% ipython --no-banner

In [1]: import numpy as np

In [2]: from numpy import linalg as LA

In [3]: np.set_printoptions(precision=2, suppress=True, linewidth=140)

In [4]: def tidy(a):
   ...:     return np.round(a, 2) + 0
   ...: 

In [5]: J = np.array([[6, -6, 6, -6], [6, 0, 6, 0], [2, -2, -4, 4], [2, 0, -4, 0]])

In [6]: x0 = np.array([0, 1, 1, 2])

In [7]: J @ np.eye(4)[3]
Out[7]: array([-6.,  0.,  4.,  0.])

In [8]: np.sign((J @ x0).round(6))
Out[8]: array([-1,  1,  1, -1])

In [9]: J @ (2 * x0)
Out[9]: array([-24,  12,   4,  -8])

In [10]: J.ravel(order="F")
Out[10]: array([ 6,  6,  2,  2, -6,  0, -2,  0,  6,  6, -4, -4, -6,  0,  4,  0])

In [11]: blk = J.reshape(4, 2, -1)

In [12]: np.einsum("ihd,ihd->ih", blk, blk)
Out[12]: 
array([[72, 72],
       [36, 36],
       [ 8, 32],
       [ 4, 16]])

In [13]: np.swapaxes(blk, 1, 2)[2]
Out[13]: 
array([[ 2, -4],
       [-2,  4]])

In [14]: blk[:, 0]
Out[14]: 
array([[ 6, -6],
       [ 6,  0],
       [ 2, -2],
       [ 2,  0]])

In [15]: blk.transpose(1, 0, 2)
Out[15]: 
array([[[ 6, -6],
        [ 6,  0],
        [ 2, -2],
        [ 2,  0]],

       [[ 6, -6],
        [ 6,  0],
        [-4,  4],
        [-4,  0]]])

In [16]: u, r1 = J[3], J[1]

In [17]: u @ r1
Out[17]: np.int64(-12)

In [18]: u @ u
Out[18]: np.int64(20)

In [19]: pr = (u @ r1) / (u @ u) * u

In [20]: LA.matrix_rank(np.outer(u, r1))
Out[20]: np.int64(1)

In [21]: tidy(LA.norm(u + r1) ** 2 + LA.norm(u - r1) ** 2)
Out[21]: np.float64(184.0)

In [22]: pr
Out[22]: array([-1.2, -0. ,  2.4, -0. ])

In [23]: np.kron(np.eye(2, dtype=int), J)
Out[23]: 
array([[ 6, -6,  6, -6,  0,  0,  0,  0],
       [ 6,  0,  6,  0,  0,  0,  0,  0],
       [ 2, -2, -4,  4,  0,  0,  0,  0],
       [ 2,  0, -4,  0,  0,  0,  0,  0],
       [ 0,  0,  0,  0,  6, -6,  6, -6],
       [ 0,  0,  0,  0,  6,  0,  6,  0],
       [ 0,  0,  0,  0,  2, -2, -4,  4],
       [ 0,  0,  0,  0,  2,  0, -4,  0]])

In [24]: np.einsum("ii->", J)
Out[24]: np.int64(2)

In [25]: x0 = np.array([0, -3, -4, -4])

In [26]: target = J @ x0

In [27]: target
Out[27]: array([ 18, -24,   6,  16])

In [28]: tidy(LA.solve(J.T, J[0]))
Out[28]: array([1., 0., 0., 0.])

In [29]: tidy(LA.solve(J, J[:, 0]))
Out[29]: array([1., 0., 0., 0.])

In [30]: tidy(LA.solve(J, target + J[:, 3]))
Out[30]: array([ 0., -3., -4., -3.])

In [31]: LA.solve(J, target[:-1])
ValueError: solve1: Input operand 1 has a mismatch in its core dimension 0, with gufunc signature (m,m),(m)->(m) (size 3 is different from 4)


In [32]: Y = np.array([[1, -3, 1], [3, 3, 1], [2, 1, 3]])

In [33]: Y[-1] = Y[0]

In [34]: mat = Y + 0.05 * np.eye(3)

In [35]: mat
Out[35]: 
array([[ 1.05, -3.  ,  1.  ],
       [ 3.  ,  3.05,  1.  ],
       [ 1.  , -3.  ,  1.05]])

In [36]: q = mat.astype(float).copy()

In [37]: for j in range(3):
    ...:     q[:, j] -= q[:, :j] @ (q[:, :j].T @ q[:, j])
    ...:     q[:, j] /= LA.norm(q[:, j])
    ...: 

In [38]: tidy(q)
Out[38]: 
array([[ 0.32, -0.64, -0.7 ],
       [ 0.9 ,  0.44,  0.01],
       [ 0.3 , -0.64,  0.71]])

In [39]: tidy(q.T @ mat)
Out[39]: 
array([[ 3.33,  0.9 ,  1.53],
       [ 0.  ,  5.15, -0.87],
       [ 0.  ,  0.  ,  0.05]])

In [40]: def softmax(z):
    ...:     e = np.exp(z - z.max(axis=-1, keepdims=True))
    ...:     return e / e.sum(axis=-1, keepdims=True)
    ...: 

In [41]: tidy(softmax(q[2] + -2))
Out[41]: array([0.34, 0.14, 0.52])

In [42]: tidy(softmax(q).sum(axis=1))
Out[42]: array([1., 1., 1.])

In [43]: att = q @ q.T / np.sqrt(3)

In [44]: tidy(softmax(att))
Out[44]: 
array([[0.47, 0.26, 0.26],
       [0.26, 0.47, 0.26],
       [0.26, 0.26, 0.47]])

In [45]: tidy(softmax(att + np.triu(np.full(att.shape, -np.inf), 1)))
Out[45]: 
array([[1.  , 0.  , 0.  ],
       [0.36, 0.64, 0.  ],
       [0.26, 0.26, 0.47]])

In [46]: q, V = LA.qr(mat[:, :2])[0], LA.qr(mat[:, 2:])[0]

In [47]: sigma = LA.svd(q.T @ V, compute_uv=False)

In [48]: tidy(LA.norm(q @ q.T - V @ V.T, 2))
Out[48]: np.float64(1.0)

In [49]: tidy(sigma)
Out[49]: array([1.])

In [50]: Uu, sigma, vt = LA.svd(mat)

In [51]: tidy(sigma)
Out[51]: array([5.3 , 3.67, 0.05])

In [52]: Y = Uu[:, :2] @ np.diag(sigma[:2]) @ vt[:2]

In [53]: LA.matrix_rank(mat, rtol=0.05)
Out[53]: np.int64(2)

In [54]: LA.matrix_rank(Y)
Out[54]: np.int64(2)

In [55]: arr = np.load("a.npy")

In [56]: arr
Out[56]: 
array([[3, 0, 0, 0],
       [0, 3, 0, 0],
       [2, 0, 1, 0],
       [0, 0, 0, 2]])

In [57]: # 3 groups of indices that never mix

In [58]: q, Rm = LA.qr(arr)

In [59]: tidy(q)
Out[59]: 
array([[-0.83,  0.  , -0.55,  0.  ],
       [ 0.  ,  1.  ,  0.  ,  0.  ],
       [-0.55,  0.  ,  0.83,  0.  ],
       [ 0.  ,  0.  ,  0.  ,  1.  ]])

In [60]: tidy(q @ Rm)
Out[60]: 
array([[3., 0., 0., 0.],
       [0., 3., 0., 0.],
       [2., 0., 1., 0.],
       [0., 0., 0., 2.]])

In [61]: tidy(abs(Rm[0, 0])), tidy(LA.norm(arr[:, 0]))
Out[61]: (np.float64(3.61), np.float64(3.61))

In [62]: np.trace(q @ q.T)
Out[62]: np.float64(4.0)

In [63]: tidy(np.abs(np.diag(Rm)))
Out[63]: array([3.61, 3.  , 0.83, 2.  ])
